% python3 -q
>>> import numpy as np
>>> np.set_printoptions(precision=2, suppress=True, linewidth=160, sign=" ")
>>> feats = np.array([[-2.0, 2.0, 1.0, -1.0, -2.0],
...     [0.0, 2.0, -1.0, -1.0, 2.0],
...     [0.0, 0.0, -2.0, -1.0, -1.0],
...     [0.0, 0.0, -2.0, 1.0, 0.0],
...     [0.0, -1.0, -2.0, -1.0, -2.0]])
>>> feats
array([[-2.,  2.,  1., -1., -2.],
       [ 0.,  2., -1., -1.,  2.],
       [ 0.,  0., -2., -1., -1.],
       [ 0.,  0., -2.,  1.,  0.],
       [ 0., -1., -2., -1., -2.]])
>>> rng = np.random.default_rng(498)
>>> lab = rng.permutation(5)
>>> print(lab)
[ 3  1  2  4  0]
>>> Y = feats[lab][:, lab]
>>> np.sort(np.abs(np.linalg.eigvals(Y)))
array([ 0.67,  0.67,  1.8 ,  2.  ,  3.72])
>>> Uu, s, VT = np.linalg.svd(feats)
>>> np.argmax(s[:-1] / (s[1:] + 1e-6)) + 1
np.int64(4)
>>> print(s)
[ 4.14  3.86  3.27  1.5   0.08]
>>> Y = Uu[:, :4] @ np.diag(s[:4]) @ VT[:4]
>>> print(round(float(np.abs(feats - Y).max()), 2))
0.05
>>> np.linalg.matrix_rank(Y)
np.int64(4)
>>> print((feats + feats.T) / 2)
[[-2.   1.   0.5 -0.5 -1. ]
 [ 1.   2.  -0.5 -0.5  0.5]
 [ 0.5 -0.5 -2.  -1.5 -1.5]
 [-0.5 -0.5 -1.5  1.  -0.5]
 [-1.   0.5 -1.5 -0.5 -2. ]]
>>> np.allclose(feats, feats.T)
False
>>> np.linalg.matrix_power(feats, 3)
array([[ -8.,   1., -20., -17., -26.],
       [  0.,   3.,   8.,  -5.,   4.],
       [  0.,  -2., -29., -11., -14.],
       [  0.,  -2., -14.,  -1.,  -6.],
       [  0.,  -4., -38., -11., -19.]])
>>> np.trace(feats)
np.float64(-3.0)
>>> np.allclose(feats @ feats.T, feats.T @ feats)
False
>>> np.sort(np.abs(np.linalg.eigvals(feats)))
array([ 0.67,  0.67,  1.8 ,  2.  ,  3.72])
>>> def softmax(z):
...     e = np.exp(z - z.max(axis=-1, keepdims=True))
...     return e / e.sum(axis=-1, keepdims=True)
... 
>>> print(np.round(softmax(10 * feats[4]), 2) + 0)
[ 1.  0.  0.  0.  0.]
>>> softmax(feats[4])
array([ 0.5 ,  0.18,  0.07,  0.18,  0.07])
>>> scores = feats @ feats.T / np.sqrt(5)
>>> print(softmax(scores).round(6).argmax(axis=1))
[ 0  1  4  3  4]
>>> softmax(scores)[4] @ feats
array([-0.03, -0.72, -1.96, -0.93, -1.73])
>>> np.round(softmax(scores), 2) + 0
array([[ 0.99,  0.  ,  0.  ,  0.  ,  0.  ],
       [ 0.01,  0.95,  0.02,  0.02,  0.  ],
       [ 0.04,  0.04,  0.33,  0.09,  0.51],
       [ 0.01,  0.08,  0.2 ,  0.5 ,  0.2 ],
       [ 0.01,  0.  ,  0.2 ,  0.03,  0.75]])
>>> Y = feats / np.linalg.norm(feats, axis=1, keepdims=True)
>>> G = Y @ Y.T
>>> (G - 2 * np.eye(5)).round(6).argmax(axis=1)
array([ 2,  3,  4,  2,  2])
>>> np.round(np.degrees(np.arccos(np.clip(G[2, 1], -1, 1))), 2)
np.float64(82.58)
>>> G[2]
array([ 0.11,  0.13,  1.  ,  0.55,  0.9 ])
>>> X = np.load("case12.npy")
>>> print(X)
[[ 0.18 -0.11 -0.25  0.18  0.18 -0.11]
 [-0.11  0.06  0.15 -0.11 -0.11  0.06]
 [-0.25  0.15  0.35 -0.25 -0.25  0.15]
 [ 0.18 -0.11 -0.25  0.18  0.18 -0.11]
 [ 0.18 -0.11 -0.25  0.18  0.18 -0.11]
 [-0.11  0.06  0.15 -0.11 -0.11  0.06]]
>>> Uu, s, VT = np.linalg.svd(X)
>>> np.argmax(s[:-1] / (s[1:] + 1e-6)) + 1
np.int64(1)
>>> Y = Uu[:, :1] @ np.diag(s[:1]) @ VT[:1]
>>> Y
array([[ 0.18, -0.11, -0.25,  0.18,  0.18, -0.11],
       [-0.11,  0.06,  0.15, -0.11, -0.11,  0.06],
       [-0.25,  0.15,  0.35, -0.25, -0.25,  0.15],
       [ 0.18, -0.11, -0.25,  0.18,  0.18, -0.11],
       [ 0.18, -0.11, -0.25,  0.18,  0.18, -0.11],
       [-0.11,  0.06,  0.15, -0.11, -0.11,  0.06]])
>>> round(float(np.abs(np.linalg.eigvals(Y)).max()), 2)
1.0
>>> np.linalg.matrix_power(Y, 4)
array([[ 0.18, -0.11, -0.25,  0.18,  0.18, -0.11],
       [-0.11,  0.06,  0.15, -0.11, -0.11,  0.06],
       [-0.25,  0.15,  0.35, -0.25, -0.25,  0.15],
       [ 0.18, -0.11, -0.25,  0.18,  0.18, -0.11],
       [ 0.18, -0.11, -0.25,  0.18,  0.18, -0.11],
       [-0.11,  0.06,  0.15, -0.11, -0.11,  0.06]])
>>> (Y + Y.T) / 2
array([[ 0.18, -0.11, -0.25,  0.18,  0.18, -0.11],
       [-0.11,  0.06,  0.15, -0.11, -0.11,  0.06],
       [-0.25,  0.15,  0.35, -0.25, -0.25,  0.15],
       [ 0.18, -0.11, -0.25,  0.18,  0.18, -0.11],
       [ 0.18, -0.11, -0.25,  0.18,  0.18, -0.11],
       [-0.11,  0.06,  0.15, -0.11, -0.11,  0.06]])
>>> np.allclose(Y @ Y.T, Y.T @ Y)
True
>>> round(float(np.linalg.det(Y)), 2)
0.0
>>> np.allclose(Y, Y.T)
True
>>> Uu, s, VT = np.linalg.svd(X)
>>> vecs = VT[:(s > 1e-8).sum()]
>>> vec = X[1] + 4 * X[5] + rng.integers(2) * np.eye(6)[4]
>>> vec
array([-0.53,  0.32,  0.74, -0.53,  0.47,  0.32])
>>> np.allclose(vecs.T @ vecs @ vec, vec)
False
>>> data = np.load("test5.npy")
>>> print(data)
[[-5.64 -0.04 -5.67 -1.9 ]
 [-2.99 -0.09 -2.77 -0.87]
 [-0.39  0.15 -0.31 -0.15]
 [ 5.53 -0.15  5.49  1.76]
 [ 1.23  0.19  1.08  0.43]
 [ 3.39 -0.06  3.37  1.03]
 [ 0.92  0.05  0.79  0.24]
 [ 4.1   0.06  4.12  1.26]
 [ 2.79 -0.08  2.76  1.07]
 [ 0.79 -0.07  0.84  0.24]
 [ 0.7   0.02  0.78  0.16]
 [ 0.43  0.03  0.44 -0.03]
 [-1.84  0.01 -1.86 -0.56]
 [ 0.94 -0.14  1.02  0.16]
 [-0.88  0.15 -0.69 -0.23]
 [-0.82 -0.08 -0.87 -0.35]
 [-7.2   0.03 -7.26 -2.38]
 [ 1.52 -0.03  1.44  0.3 ]]
>>> G = np.cov(data, rowvar=False)
>>> print(np.corrcoef(data.T))
[[ 1.   -0.15  1.    1.  ]
 [-0.15  1.   -0.15 -0.14]
 [ 1.   -0.15  1.    1.  ]
 [ 1.   -0.14  1.    1.  ]]
>>> round(float(np.corrcoef(data[:, 3], data[:, 1])[0, 1]), 2)
-0.14
>>> round(np.log10(np.linalg.cond(data)))
2
>>> np.linalg.matrix_rank(data, rtol=0.1)
np.int64(1)
>>> [round(float(x), 2) for x in np.linalg.svd(data, compute_uv=False)[:3]]
[18.94, 0.42, 0.37]
>>> E = np.loadtxt("x.csv", delimiter=",")
>>> E
array([[-1., -2., -1., -2., -1., -2.],
       [-1.,  0., -1.,  0., -1.,  0.],
       [-3.,  2., -3.,  2., -3.,  2.],
       [-1., -2., -1., -2., -1., -2.],
       [-1.,  0., -1.,  0., -1.,  0.],
       [-3.,  2., -3.,  2., -3.,  2.]])
>>> Uu, s, VT = np.linalg.svd(E)
>>> vecs = VT[:(s > 1e-8).sum()]
>>> vec = E[1] + 5 * E[0] + rng.integers(2) * np.eye(6)[3]
>>> vec
array([ -6., -10.,  -6., -10.,  -6., -10.])
>>> np.round(np.linalg.norm(vec - vecs.T @ vecs @ vec), 2)
np.float64(0.0)
>>> np.round(vecs.T @ vecs, 2) + 0
array([[ 0.33,  0.  ,  0.33,  0.  ,  0.33,  0.  ],
       [ 0.  ,  0.33,  0.  ,  0.33,  0.  ,  0.33],
       [ 0.33,  0.  ,  0.33,  0.  ,  0.33,  0.  ],
       [ 0.  ,  0.33,  0.  ,  0.33,  0.  ,  0.33],
       [ 0.33,  0.  ,  0.33,  0.  ,  0.33,  0.  ],
       [ 0.  ,  0.33,  0.  ,  0.33,  0.  ,  0.33]])
>>> np.allclose(vecs.T @ vecs @ vec, vec)
True
>>> np.linalg.matrix_rank(np.vstack([E, vec]))
np.int64(2)
>>> arr = np.load("sample3.npy")
>>> arr
array([[-12,   0,   0,   6,   4,   9],
       [  0, -14,   5,   5,   8,   8],
       [  8,   5,  21,   3,   2,   3],
       [  8,   3,   5, -19,   4,   4],
       [  7,   3,   4,   5, -13,   9],
       [  2,   5,   7,   3,   1,  40]])
>>> lab = rng.permutation(6)
>>> print(lab)
[ 5  2  0  3  4  1]
>>> Y = arr[lab][:, lab]
>>> np.trace(Y)
np.int64(3)
>>> np.sort(np.abs(np.linalg.eigvals(Y)))
array([  4.14,  13.22,  19.35,  19.86,  24.13,  43.98])
>>> vec = np.array([4, -2, -4, -4, -1, -1])
>>> rhs = arr @ vec
>>> rhs
array([-85, -28, -79,  74, -10, -83])
>>> print(np.linalg.solve(arr, rhs))
[ 4. -2. -4. -4. -1. -1.]
>>> np.round(np.linalg.solve(arr, arr[:, 4]), 2) + 0
array([ 0.,  0.,  0.,  0.,  1.,  0.])
>>> np.round(np.linalg.solve(arr.T, arr[3]), 2) + 0
array([ 0.,  0.,  0.,  1.,  0.,  0.])
>>> np.sort(np.abs(np.linalg.eigvals(arr)))
array([  4.14,  13.22,  19.35,  19.86,  24.13,  43.98])
>>> np.trace(arr)
np.int64(3)
>>> print(np.linalg.matrix_power(arr, 2))
[[ 238   75  109 -139  -67  312]
 [ 152  300  148  -86 -178  315]
 [ 116   65  510   98  103  325]
 [-172  -42   69  471  -58  231]
 [ -85   -1  135  -64  258  362]
 [ 143  177  471  126  101 1700]]
>>> (arr - arr.T) / 2
array([[ 0. ,  0. , -4. , -1. , -1.5,  3.5],
       [ 0. ,  0. ,  0. ,  1. ,  2.5,  1.5],
       [ 4. ,  0. ,  0. , -1. , -1. , -2. ],
       [ 1. , -1. ,  1. ,  0. , -0.5,  0.5],
       [ 1.5, -2.5,  1. ,  0.5,  0. ,  4. ],
       [-3.5, -1.5,  2. , -0.5, -4. ,  0. ]])
>>> Q, R = np.linalg.qr(arr)
>>> print(Q.round(2) + 0)
[[-0.67  0.23 -0.47 -0.19 -0.48  0.16]
 [ 0.   -0.91 -0.34  0.   -0.03  0.24]
 [ 0.44  0.17 -0.77  0.05  0.05 -0.42]
 [ 0.44  0.04  0.06 -0.82 -0.26  0.24]
 [ 0.39  0.06  0.08  0.52 -0.7   0.26]
 [ 0.11  0.29 -0.26  0.14  0.45  0.78]]
>>> print(round(np.trace(Q @ Q.T), 2))
6.0
>>> np.allclose(R.T @ R, arr.T @ arr)
True
>>> print(np.round(Q @ R, 2) + 0)
[[-12.   0.   0.   6.   4.   9.]
 [  0. -14.   5.   5.   8.   8.]
 [  8.   5.  21.   3.   2.   3.]
 [  8.   3.   5. -19.   4.   4.]
 [  7.   3.   4.   5. -13.   9.]
 [  2.   5.   7.   3.   1.  40.]]
>>> print(round(float(abs(R[0, 0])), 2), round(float(np.linalg.norm(arr[:, 0])), 2))
18.03 18.03
>>> Q.shape, R.shape
((6, 6), (6, 6))
>>> t3 = np.stack([arr, -3 * arr, arr[::-1]])
>>> np.linalg.matrix_rank(t3.reshape(3, -1))
np.int64(2)
>>> print((t3 @ arr.T).shape)
(3, 6, 6)
>>> J = np.load("a.npy")
>>> J
array([[  5.35,   2.14,  -3.44,  -7.36,  -5.47,   0.62,   6.83, -18.89,  16.17],
       [  3.11, -12.09,   7.34, -14.71,   0.99, -15.42, -10.22,  -2.16,  15.03],
       [  3.76, -10.62,  -5.3 ,  -2.16,  -5.94,  -5.61, -20.44,  15.19,   1.41],
       [  1.18, -11.55,   5.78, -13.47,  -1.62, -15.8 , -10.94,  -3.13,  15.64],
       [  2.06, -12.08,   6.51, -14.53,  -0.35, -13.69,  -7.37,  -4.3 ,  15.35],
       [ -0.19, -14.16,   6.3 , -15.83,   0.56, -14.05, -10.29,  -2.8 ,  17.39],
       [  2.23, -12.22,   8.8 , -14.45,  -0.26, -13.99, -10.17,  -3.09,  16.03],
       [  2.25, -10.47,  -2.97,  -1.59,  -6.5 ,  -5.9 , -20.5 ,  16.27,   2.51],
       [  2.57,  -9.62,  -2.61,  -1.34,  -6.81,  -5.73, -21.79,  17.18,   3.34],
       [  4.53, -10.78,  -3.87,  -2.56,  -4.06,  -3.51, -21.61,  16.05,   4.17],
       [  6.88,   3.78,  -1.65,  -8.29,  -5.11,   0.48,   7.06, -16.89,  16.09],
       [  4.86,   5.2 ,  -1.88,  -7.62,  -6.21,   1.27,   8.48, -18.19,  17.07]])
>>> Q, vecs = np.linalg.qr(J[:, :6])[0], np.linalg.qr(J[:, 6:])[0]
>>> s = np.linalg.svd(Q.T @ vecs, compute_uv=False)
>>> s
array([ 1.  ,  1.  ,  0.62])
>>> print(np.degrees(np.arccos(s.clip(0, 1))))
[  2.75   3.99  51.92]
>>> Y = np.c_[J[:, :6] @ np.array([[-5, 2, -4, 0, 2, -2],
...     [2, 2, 4, -1, 5, 3],
...     [-3, -1, -3, 1, 4, 4],
...     [-1, 1, 5, -4, 1, -4],
...     [4, 4, -3, -1, -2, 5],
...     [2, 4, -5, -3, -1, 5]]), np.array([4, 0, 0, 4, 0, -4, 5, -2, -3, -3, -2, -3])]
>>> Y
array([[ -25.43,   -8.34,  -26.01,   27.47,   10.6 ,  -12.85,    4.  ],
       [ -73.92,  -97.73,  -82.24,  123.54,  -26.14,  -26.44,    0.  ],
       [ -56.96,  -56.78,   -6.55,   36.73,  -51.45, -109.69,    0.  ],
       [ -70.95, -109.67,  -51.75,  120.23,  -26.7 ,  -47.11,    4.  ],
       [ -68.24,  -97.24,  -79.24,  118.13,  -30.38,  -26.4 ,    0.  ],
       [ -56.3 , -104.79,  -85.36,  125.37,  -48.88,  -21.03,   -4.  ],
       [ -76.56, -100.23,  -85.72,  121.05,  -21.38,  -19.37,    5.  ],
       [ -59.49,  -64.66,   -0.92,   38.06,  -42.42, -103.43,   -2.  ],
       [ -61.62,  -62.99,    1.45,   36.37,  -35.39, -101.78,   -3.  ],
       [ -53.3 ,  -41.47,  -32.7 ,   31.74,  -51.25,  -84.49,   -3.  ],
       [ -33.08,   -3.84,  -35.97,   31.4 ,   27.51,    0.99,   -2.  ],
       [ -22.94,   -5.38,  -18.82,   25.8 ,   31.73,    4.14,   -3.  ]])
>>> np.linalg.matrix_rank(np.c_[J, Y])
np.int64(10)
>>> np.linalg.matrix_rank(Y)
np.int64(7)
>>> J.shape
(12, 9)
>>> np.linalg.matrix_rank(J)
np.int64(9)
>>> np.count_nonzero(J)
np.int64(108)
>>> J.sum(axis=0)
array([  38.59,  -92.47,   13.01, -103.91,  -40.78,  -91.33, -110.96,   -4.76,  140.2 ])
>>> print(J.sum(axis=1))
[ -4.05 -28.13 -29.71 -33.91 -28.4  -33.07 -27.12 -26.9  -24.81 -21.64   2.35   2.98]
>>> Y = np.array([[1, 2],
...     [2, 1],
...     [1, 1],
...     [1, 2],
...     [0, 1],
...     [2, 0],
...     [1, 1],
...     [0, 0],
...     [0, 2]])
>>> np.einsum("ij,ij->i", J, J)
array([  794.46,   999.87,   876.95,   976.  ,   899.64,  1104.67,  1006.27,   894.36,   968.08,   929.05,   753.42,   846.61])
>>> np.linalg.matrix_rank(J @ Y)
np.int64(2)
>>> print(np.vstack([J, Y.T]).shape)
(14, 9)
>>> m1 = np.load("arr.npy")
>>> m1
array([[ 0.25,  0.  ,  0.17,  0.12,  0.17,  0.04,  0.17,  0.08],
       [ 0.17,  0.25,  0.08,  0.04,  0.04,  0.21,  0.04,  0.17],
       [ 0.05,  0.14,  0.1 ,  0.19,  0.24,  0.  ,  0.1 ,  0.19],
       [ 0.03,  0.14,  0.1 ,  0.1 ,  0.14,  0.17,  0.14,  0.17],
       [ 0.06,  0.06,  0.17,  0.11,  0.17,  0.17,  0.28,  0.  ],
       [ 0.12,  0.08,  0.12,  0.12,  0.08,  0.19,  0.19,  0.12],
       [ 0.12,  0.15,  0.12,  0.19,  0.  ,  0.12,  0.23,  0.08],
       [ 0.  ,  0.25,  0.12,  0.31,  0.19,  0.06,  0.  ,  0.06]])
>>> # row-stochastic, so 1 is an eigenvalue
>>> vec = np.array([-2, -2, 3, -2, -3, -1, 3, -2])
>>> a = np.maximum(m1 @ vec, 0)
>>> a
array([ 0.  ,  0.  ,  0.  ,  0.  ,  0.22,  0.  ,  0.  ,  0.  ])
>>> print(np.maximum(m1 @ vec, 0) - np.maximum(-m1 @ vec, 0))
[-0.46 -1.21 -1.29 -0.76  0.22 -0.35 -0.15 -1.5 ]
>>> print(m1.T @ a)
[ 0.01  0.01  0.04  0.02  0.04  0.04  0.06  0.  ]
>>> print(np.maximum(m1 @ (3 * vec), 0))
[ 0.    0.    0.    0.    0.67  0.    0.    0.  ]
>>> print(m1 * (a > 1e-9)[:, None])
[[ 0.    0.    0.    0.    0.    0.    0.    0.  ]
 [ 0.    0.    0.    0.    0.    0.    0.    0.  ]
 [ 0.    0.    0.    0.    0.    0.    0.    0.  ]
 [ 0.    0.    0.    0.    0.    0.    0.    0.  ]
 [ 0.06  0.06  0.17  0.11  0.17  0.17  0.28  0.  ]
 [ 0.    0.    0.    0.    0.    0.    0.    0.  ]
 [ 0.    0.    0.    0.    0.    0.    0.    0.  ]
 [ 0.    0.    0.    0.    0.    0.    0.    0.  ]]
